% python3 -q
>>> import numpy as np
>>> np.set_printoptions(suppress=True, linewidth=140)
>>> A = np.loadtxt("out2.csv", delimiter=",")
>>> A
array([[-68.,   1.,   2.,   0.,  -2.,   2.],
       [  1., -30.,  -1.,   0.,   1.,  -1.],
       [  0.,  -1.,  58.,  -2.,  -2.,  -1.],
       [  1.,  -2.,  -2., -61.,  -2.,   2.],
       [ -1.,   2.,  -2.,  -2., -89.,   2.],
       [  1.,  -2.,   2.,   0.,   1.,  79.]])
>>> rng = np.random.default_rng(41)
>>> z = rng.permutation(6)
>>> z
array([1, 0, 2, 3, 4, 5])
>>> out = A[z][:, z]
>>> np.trace(out)
np.float64(-111.0)
>>> out
array([[-30.,   1.,  -1.,   0.,   1.,  -1.],
       [  1., -68.,   2.,   0.,  -2.,   2.],
       [ -1.,   0.,  58.,  -2.,  -2.,  -1.],
       [ -2.,   1.,  -2., -61.,  -2.,   2.],
       [  2.,  -1.,  -2.,  -2., -89.,   2.],
       [ -2.,   1.,   2.,   0.,   1.,  79.]])
>>> np.round(np.sort(np.abs(np.linalg.eigvals(out))), 3)
array([29.967, 58.173, 60.864, 67.976, 78.942, 89.308])
>>> np.diag(out)
array([-30., -68.,  58., -61., -89.,  79.])
>>> q, evecs = np.linalg.qr(A[:, :2])[0], np.linalg.qr(A[:, 2:])[0]
>>> sv = np.linalg.svd(q.T @ evecs, compute_uv=False)
>>> np.round(np.linalg.norm(q @ q.T - evecs @ evecs.T, 2), 3)
np.float64(1.0)
>>> (sv > 0.9).sum()
np.int64(0)
>>> out = A + rng.integers(-2, 3, (6, 5)) @ rng.integers(-2, 3, (5, 6))
>>> out
array([[-70.,   3.,   4.,   2.,   3.,  -5.],
       [ -2., -22.,   2.,  -8.,   1.,   1.],
       [ -8.,  -3.,  53.,   1.,  -6.,   4.],
       [  5.,   2.,   2., -66.,  -1.,   1.],
       [ -8.,   8.,   4.,  -4., -96.,   0.],
       [  4.,  -8.,  -3.,   6.,   0.,  82.]])
>>> out - A
array([[-2.,  2.,  2.,  2.,  5., -7.],
       [-3.,  8.,  3., -8.,  0.,  2.],
       [-8., -2., -5.,  3., -4.,  5.],
       [ 4.,  4.,  4., -5.,  1., -1.],
       [-7.,  6.,  6., -2., -7., -2.],
       [ 3., -6., -5.,  6., -1.,  3.]])
>>> np.abs(out - A).sum(axis=1)
array([20., 24., 27., 19., 30., 24.])
>>> np.linalg.matrix_rank(out - A, tol=1e-8)
np.int64(5)
>>> np.round(np.linalg.svd(out - A, compute_uv=False), 3) + 0
array([19.99 , 14.601,  9.86 ,  6.336,  1.348,  0.   ])
